In [1]: import numpy as np

In [2]: np.set_printoptions(precision=2, suppress=True, linewidth=160, sign=" ")

In [3]: out = np.array([[5, -4], [4, 2]])

In [4]: data = np.tile(out, (2, 2))

In [5]: data
Out[5]: 
array([[ 5, -4,  5, -4],
       [ 4,  2,  4,  2],
       [ 5, -4,  5, -4],
       [ 4,  2,  4,  2]])

In [6]: # column 2 repeats column 0

In [7]: r = np.linalg.matrix_rank(data)

In [8]: r
Out[8]: np.int64(2)

In [9]: null = np.linalg.svd(data)[2][r:].T

In [10]: [int(np.linalg.matrix_rank(data[:, :j + 1])) for j in range(4)]
Out[10]: [1, 2, 2, 2]

In [11]: [int(np.linalg.matrix_rank(data[:i])) for i in range(1, len(data) + 1)]
Out[11]: [1, 2, 2, 2]

In [12]: Uu, sv, vt = np.linalg.svd(data, full_matrices=False)

In [13]: np.round(sv / sv[0], 2) + 0
Out[13]: array([ 1.  ,  0.56,  0.  ,  0.  ])

In [14]: np.cumsum(sv ** 2) / np.sum(sv ** 2)
Out[14]: array([ 0.76,  1.  ,  1.  ,  1.  ])

In [15]: sv.round(2) + 0
Out[15]: array([ 13.63,   7.63,   0.  ,   0.  ])

In [16]: np.abs(vt[0])
Out[16]: array([ 0.64,  0.29,  0.64,  0.29])

In [17]: np.round(vt @ vt.T, 2) + 0
Out[17]: 
array([[ 1.,  0.,  0.,  0.],
       [ 0.,  1.,  0.,  0.],
       [ 0.,  0.,  1.,  0.],
       [ 0.,  0.,  0.,  1.]])

In [18]: Uu.shape, sv.shape, vt.shape
Out[18]: ((4, 4), (4,), (4, 4))

In [19]: np.allclose(Uu * sv @ vt, data)
Out[19]: True

In [20]: np.abs(Uu[:, 0]).round(6).argmax()
Out[20]: np.int64(0)

In [21]: Uu, sv, vt = np.linalg.svd(data)

In [22]: V = vt[:(sv > 1e-8).sum()]

In [23]: rng = np.random.default_rng(65)

In [24]: x0 = data[1] + 3 * data[3] + rng.integers(2) * np.eye(4)[2]

In [25]: x0
Out[25]: array([ 16.,   8.,  16.,   8.])

In [26]: np.diag(V.T @ V)
Out[26]: array([ 0.5,  0.5,  0.5,  0.5])

In [27]: np.argsort(-np.linalg.norm(data, axis=0).round(6), kind="stable")[:3]
Out[27]: array([ 0,  2,  1])

In [28]: [round(float(x), 2) for x in np.linalg.svd(data, compute_uv=False)[:3]]
Out[28]: [13.63, 7.63, 0.0]

In [29]: out = data + rng.integers(-2, 3, (4, 2)) @ rng.integers(-2, 3, (2, 4))

In [30]: out
Out[30]: 
array([[ 1, -4,  5,  0],
       [ 5,  1,  6,  1],
       [ 1, -2,  1,  0],
       [ 0,  4,  0,  6]])

In [31]: np.abs(out - data).sum(axis=1)
Out[31]: array([  8,   5,  14,  14])

In [32]: W0 = np.loadtxt("sample18.csv", delimiter=",")

In [33]: W0
Out[33]: 
array([[ 2., -3.,  0.],
       [-3., -1., -3.],
       [ 0., -3., -3.]])

In [34]: vals, V = np.linalg.eig(W0)

In [35]: np.sort(np.linalg.eigvals(np.linalg.inv(W0)))
Out[35]: array([-1.59, -0.18,  0.24])

In [36]: np.sort(np.linalg.eigvals(W0.T))
Out[36]: array([-5.62, -0.63,  4.25])

In [37]: np.round(W0 @ V[:, 0] - vals[0] * V[:, 0], 2) + 0
Out[37]: array([ 0.,  0.,  0.])

In [38]: round(np.linalg.eigvalsh(W0).min(), 2)
Out[38]: np.float64(-5.62)

In [39]: try:
    ...:     np.linalg.cholesky(W0)
    ...: except np.linalg.LinAlgError as e:
    ...:     print(repr(e))
    ...: 
LinAlgError('Matrix is not positive definite')

In [40]: out = np.array([[1, 0, 2, 1, 0, 2, 0, 0, 0, 0]])

In [41]: F = out.T @ out

In [42]: F
Out[42]: 
array([[ 1,  0,  2,  1,  0,  2,  0,  0,  0,  0],
       [ 0,  0,  0,  0,  0,  0,  0,  0,  0,  0],
       [ 2,  0,  4,  2,  0,  4,  0,  0,  0,  0],
       [ 1,  0,  2,  1,  0,  2,  0,  0,  0,  0],
       [ 0,  0,  0,  0,  0,  0,  0,  0,  0,  0],
       [ 2,  0,  4,  2,  0,  4,  0,  0,  0,  0],
       [ 0,  0,  0,  0,  0,  0,  0,  0,  0,  0],
       [ 0,  0,  0,  0,  0,  0,  0,  0,  0,  0],
       [ 0,  0,  0,  0,  0,  0,  0,  0,  0,  0],
       [ 0,  0,  0,  0,  0,  0,  0,  0,  0,  0]])

In [43]: (F != 0).astype(int)
Out[43]: 
array([[ 1,  0,  1,  1,  0,  1,  0,  0,  0,  0],
       [ 0,  0,  0,  0,  0,  0,  0,  0,  0,  0],
       [ 1,  0,  1,  1,  0,  1,  0,  0,  0,  0],
       [ 1,  0,  1,  1,  0,  1,  0,  0,  0,  0],
       [ 0,  0,  0,  0,  0,  0,  0,  0,  0,  0],
       [ 1,  0,  1,  1,  0,  1,  0,  0,  0,  0],
       [ 0,  0,  0,  0,  0,  0,  0,  0,  0,  0],
       [ 0,  0,  0,  0,  0,  0,  0,  0,  0,  0],
       [ 0,  0,  0,  0,  0,  0,  0,  0,  0,  0],
       [ 0,  0,  0,  0,  0,  0,  0,  0,  0,  0]])

In [44]: (np.linalg.matrix_power((F != 0) + (F.T != 0) + np.eye(10), 10) > 0).astype(int)
Out[44]: 
array([[ 1,  0,  1,  1,  0,  1,  0,  0,  0,  0],
       [ 0,  1,  0,  0,  0,  0,  0,  0,  0,  0],
       [ 1,  0,  1,  1,  0,  1,  0,  0,  0,  0],
       [ 1,  0,  1,  1,  0,  1,  0,  0,  0,  0],
       [ 0,  0,  0,  0,  1,  0,  0,  0,  0,  0],
       [ 1,  0,  1,  1,  0,  1,  0,  0,  0,  0],
       [ 0,  0,  0,  0,  0,  0,  1,  0,  0,  0],
       [ 0,  0,  0,  0,  0,  0,  0,  1,  0,  0],
       [ 0,  0,  0,  0,  0,  0,  0,  0,  1,  0],
       [ 0,  0,  0,  0,  0,  0,  0,  0,  0,  1]])

In [45]: vals, V = np.linalg.eigh(F)

In [46]: (vals > 1e-8).sum(), (vals < -1e-8).sum()
Out[46]: (np.int64(1), np.int64(0))

In [47]: np.abs(V[:, -1]).round(6).argmax()
Out[47]: np.int64(2)

In [48]: np.round(np.linalg.eigvalsh(F @ F), 2) + 0
Out[48]: array([   0.,    0.,    0.,    0.,    0.,    0.,    0.,    0.,    0.,  100.])

In [49]: np.round(V.T @ F @ V, 2) + 0
Out[49]: 
array([[  0.,   0.,   0.,   0.,   0.,   0.,   0.,   0.,   0.,   0.],
       [  0.,   0.,   0.,   0.,   0.,   0.,   0.,   0.,   0.,   0.],
       [  0.,   0.,   0.,   0.,   0.,   0.,   0.,   0.,   0.,   0.],
       [  0.,   0.,   0.,   0.,   0.,   0.,   0.,   0.,   0.,   0.],
       [  0.,   0.,   0.,   0.,   0.,   0.,   0.,   0.,   0.,   0.],
       [  0.,   0.,   0.,   0.,   0.,   0.,   0.,   0.,   0.,   0.],
       [  0.,   0.,   0.,   0.,   0.,   0.,   0.,   0.,   0.,   0.],
       [  0.,   0.,   0.,   0.,   0.,   0.,   0.,   0.,   0.,   0.],
       [  0.,   0.,   0.,   0.,   0.,   0.,   0.,   0.,   0.,   0.],
       [  0.,   0.,   0.,   0.,   0.,   0.,   0.,   0.,   0.,  10.]])

In [50]: arr = np.load("test8.npy")

In [51]: arr
Out[51]: 
array([[ -1,   0,  -1,   1,  -4,   0,  -4],
       [ -3,  -8,   5,  -4,  -1,  -4,   3],
       [ -3,  -6,   0,   4,  -4,  -3,   5],
       [  0,   8,  -5,  -3,  -5,   4,  -3],
       [  0,  -6,  -2,   4,   3,  -3,   4],
       [ -1,   0,   3,   2,   4,   0,  -5],
       [  4, -10,   3,  -4,   3,  -5,  -3]])

In [52]: np.allclose(arr[:-1].T @ np.linalg.lstsq(arr[:-1].T, arr[-1])[0], arr[-1])
Out[52]: True

In [53]: out = np.array([[0, 2], [0, 3], [0, 0], [2, 2], [0, 1], [1, 3], [3, 0]])

In [54]: out.T @ arr.T
Out[54]: 
array([[-10,  -3,  20, -11,  17, -11, -22],
       [ -4, -51, -29,  25, -16,   6, -42]])

In [55]: np.vstack([arr, out.T]).shape
Out[55]: (9, 7)

In [56]: out @ arr
---------------------------------------------------------------------------
ValueError                                Traceback (most recent call last)
Cell In[56], line 1
----> 1 out @ arr

ValueError: matmul: Input operand 1 has a mismatch in its core dimension 0, with gufunc signature (n?,k),(k,m?)->(n?,m?) (size 7 is different from 2)

In [57]: np.linalg.matrix_rank(arr @ out)
Out[57]: np.int64(2)

In [58]: np.einsum("ij,ij->i", arr, arr)
Out[58]: array([  35,  140,  111,  148,   90,   55,  184])

In [59]: np.linalg.matrix_rank(np.vstack([arr, out.T]))
Out[59]: np.int64(7)

In [60]: np.einsum("ik,kj->ij", arr, out)
Out[60]: 
array([[-10,  -4],
       [ -3, -51],
       [ 20, -29],
       [-11,  25],
       [ 17, -16],
       [-11,   6],
       [-22, -42]])

In [61]: arr @ out
Out[61]: 
array([[-10,  -4],
       [ -3, -51],
       [ 20, -29],
       [-11,  25],
       [ 17, -16],
       [-11,   6],
       [-22, -42]])

In [62]: Uu, sv, vt = np.linalg.svd(arr)

In [63]: np.argmax(sv[:-1] / (sv[1:] + 1e-6)) + 1
Out[63]: np.int64(6)

In [64]: out = Uu[:, :6] @ np.diag(sv[:6]) @ vt[:6]

In [65]: round(float(np.linalg.norm(arr - out) / np.linalg.norm(arr)), 2)
Out[65]: 0.0

In [66]: round(np.abs(arr - out).max(), 2)
Out[66]: np.float64(0.0)

In [67]: r = np.linalg.matrix_rank(arr)

In [68]: r
Out[68]: np.int64(6)

In [69]: null = np.linalg.svd(arr)[2][r:].T

In [70]: [int(np.linalg.matrix_rank(np.delete(arr, i, axis=0))) for i in range(7)]
Out[70]: [6, 6, 6, 6, 6, 6, 6]

In [71]: [int(np.linalg.matrix_rank(arr[:i])) for i in range(1, len(arr) + 1)]
Out[71]: [1, 2, 3, 4, 5, 6, 6]

In [72]: O = W0.astype(float).copy()

In [73]: for j in range(3):
    ...:     O[:, j] -= O[:, :j] @ (O[:, :j].T @ O[:, j])
    ...:     O[:, j] /= np.linalg.norm(O[:, j])
    ...: 

In [74]: np.round(O.T @ O, 2) + 0
Out[74]: 
array([[ 1.,  0.,  0.],
       [ 0.,  1.,  0.],
       [ 0.,  0.,  1.]])

In [75]: mat = np.loadtxt("w.csv", delimiter=",")

In [76]: mat
Out[76]: 
array([[ 1.  , -0.02, -0.02, -0.01, -0.02, -0.02, -0.01, -0.02, -0.01],
       [-0.02,  0.59, -0.32, -0.15, -0.37, -0.41, -0.19, -0.32, -0.28],
       [-0.02, -0.32,  0.74, -0.12, -0.29, -0.32, -0.15, -0.26, -0.22],
       [-0.01, -0.15, -0.12,  0.94, -0.14, -0.15, -0.07, -0.12, -0.1 ],
       [-0.02, -0.37, -0.29, -0.14,  0.67, -0.37, -0.17, -0.29, -0.25],
       [-0.02, -0.41, -0.32, -0.15, -0.37,  0.59, -0.19, -0.32, -0.28],
       [-0.01, -0.19, -0.15, -0.07, -0.17, -0.19,  0.91, -0.15, -0.13],
       [-0.02, -0.32, -0.26, -0.12, -0.29, -0.32, -0.15,  0.74, -0.22],
       [-0.01, -0.28, -0.22, -0.1 , -0.25, -0.28, -0.13, -0.22,  0.81]])

In [77]: # symmetric

In [78]: t = np.radians(45)

In [79]: R = np.eye(9)

In [80]: R[6, 6] = R[2, 2] = np.cos(t)

In [81]: R[6, 2], R[2, 6] = -np.sin(t), np.sin(t)

In [82]: R
Out[82]: 
array([[ 1.  ,  0.  ,  0.  ,  0.  ,  0.  ,  0.  ,  0.  ,  0.  ,  0.  ],
       [ 0.  ,  1.  ,  0.  ,  0.  ,  0.  ,  0.  ,  0.  ,  0.  ,  0.  ],
       [ 0.  ,  0.  ,  0.71,  0.  ,  0.  ,  0.  ,  0.71,  0.  ,  0.  ],
       [ 0.  ,  0.  ,  0.  ,  1.  ,  0.  ,  0.  ,  0.  ,  0.  ,  0.  ],
       [ 0.  ,  0.  ,  0.  ,  0.  ,  1.  ,  0.  ,  0.  ,  0.  ,  0.  ],
       [ 0.  ,  0.  ,  0.  ,  0.  ,  0.  ,  1.  ,  0.  ,  0.  ,  0.  ],
       [ 0.  ,  0.  , -0.71,  0.  ,  0.  ,  0.  ,  0.71,  0.  ,  0.  ],
       [ 0.  ,  0.  ,  0.  ,  0.  ,  0.  ,  0.  ,  0.  ,  1.  ,  0.  ],
       [ 0.  ,  0.  ,  0.  ,  0.  ,  0.  ,  0.  ,  0.  ,  0.  ,  1.  ]])

In [83]: out = mat @ R.T

In [84]: np.linalg.svd(mat, compute_uv=False), np.linalg.svd(out, compute_uv=False)
Out[84]: 
(array([ 1.,  1.,  1.,  1.,  1.,  1.,  1.,  1.,  1.]),
 array([ 1.,  1.,  1.,  1.,  1.,  1.,  1.,  1.,  1.]))

In [85]: Uu, sv = np.linalg.svd(mat)
---------------------------------------------------------------------------
ValueError                                Traceback (most recent call last)
Cell In[85], line 1
----> 1 Uu, sv = np.linalg.svd(mat)

ValueError: too many values to unpack (expected 2)

In [86]: Uu, sv, vt = np.linalg.svd(mat, full_matrices=False)

In [87]: Uu.shape, sv.shape, vt.shape
Out[87]: ((9, 9), (9,), (9, 9))

In [88]: np.round(Uu.T @ mat @ vt.T, 2) + 0
Out[88]: 
array([[ 1.,  0.,  0.,  0.,  0.,  0.,  0.,  0.,  0.],
       [ 0.,  1.,  0.,  0.,  0.,  0.,  0.,  0.,  0.],
       [ 0.,  0.,  1.,  0.,  0.,  0.,  0.,  0.,  0.],
       [ 0.,  0.,  0.,  1.,  0.,  0.,  0.,  0.,  0.],
       [ 0.,  0.,  0.,  0.,  1.,  0.,  0.,  0.,  0.],
       [ 0.,  0.,  0.,  0.,  0.,  1.,  0.,  0.,  0.],
       [ 0.,  0.,  0.,  0.,  0.,  0.,  1.,  0.,  0.],
       [ 0.,  0.,  0.,  0.,  0.,  0.,  0.,  1.,  0.],
       [ 0.,  0.,  0.,  0.,  0.,  0.,  0.,  0.,  1.]])

In [89]: W1 = np.array([[1, 0, 0],
    ...:     [1, 1, 2],
    ...:     [1, 1, 2],
    ...:     [3, 0, 2],
    ...:     [1, 0, 0],
    ...:     [0, 2, 3],
    ...:     [3, 1, 3],
    ...:     [1, 0, 1],
    ...:     [0, 0, 1]])

In [90]: coef = np.array([-7, 5, 7])

In [91]: H = np.maximum(mat @ W1 + coef, 0)

In [92]: (H > 0).astype(int)
Out[92]: 
array([[ 0,  1,  1],
       [ 0,  1,  1],
       [ 0,  1,  1],
       [ 0,  1,  1],
       [ 0,  1,  1],
       [ 0,  1,  1],
       [ 0,  1,  1],
       [ 0,  1,  1],
       [ 0,  1,  1]])

In [93]: np.linalg.matrix_rank(H)
Out[93]: np.int64(2)

In [94]: (H > 0).mean(axis=0)
Out[94]: array([ 0.,  1.,  1.])

In [95]: cent = np.array([[2, 0, 0], [2, -2, 0], [1, 2, 1]])

In [96]: W1 @ cent
Out[96]: 
array([[  2,   0,   0],
       [  6,   2,   2],
       [  6,   2,   2],
       [  8,   4,   2],
       [  2,   0,   0],
       [  7,   2,   3],
       [ 11,   4,   3],
       [  3,   2,   1],
       [  1,   2,   1]])

In [97]: x0 = np.array([2, 2, 3, 2, 0, 3, 2, 3, 3])

In [98]: round(float(np.linalg.det(mat)), 2)
Out[98]: -1.0

In [99]: 9 - np.linalg.matrix_rank(mat - np.eye(9), tol=1e-8)
Out[99]: np.int64(8)

In [100]: np.linalg.inv(mat)
Out[100]: 
array([[ 1.  , -0.02, -0.02, -0.01, -0.02, -0.02, -0.01, -0.02, -0.01],
       [-0.02,  0.59, -0.32, -0.15, -0.37, -0.41, -0.19, -0.32, -0.28],
       [-0.02, -0.32,  0.74, -0.12, -0.29, -0.32, -0.15, -0.26, -0.22],
       [-0.01, -0.15, -0.12,  0.94, -0.14, -0.15, -0.07, -0.12, -0.1 ],
       [-0.02, -0.37, -0.29, -0.14,  0.67, -0.37, -0.17, -0.29, -0.25],
       [-0.02, -0.41, -0.32, -0.15, -0.37,  0.59, -0.19, -0.32, -0.28],
       [-0.01, -0.19, -0.15, -0.07, -0.17, -0.19,  0.91, -0.15, -0.13],
       [-0.02, -0.32, -0.26, -0.12, -0.29, -0.32, -0.15,  0.74, -0.22],
       [-0.01, -0.28, -0.22, -0.1 , -0.25, -0.28, -0.13, -0.22,  0.81]])

In [101]: np.round(np.linalg.norm(x0), 2), np.round(np.linalg.norm(mat @ x0), 2)
Out[101]: (np.float64(7.21), np.float64(7.21))

In [102]: np.sort(np.abs(np.degrees(np.angle(np.linalg.eigvals(mat)))))
Out[102]: array([   0.,    0.,    0.,    0.,    0.,    0.,    0.,    0.,  180.])

In [103]: np.round(mat.T @ (mat @ x0), 2) + 0
Out[103]: array([ 2.,  2.,  3.,  2.,  0.,  3.,  2.,  3.,  3.])

In [104]: [p for p in range(1, 25) if np.allclose(np.linalg.matrix_power(mat, p), np.eye(9))]
Out[104]: [2, 4, 6, 8, 10, 12, 14, 16, 18, 20, 22, 24]

In [105]: np.abs(np.linalg.eigvals(mat))
Out[105]: array([ 1.,  1.,  1.,  1.,  1.,  1.,  1.,  1.,  1.])
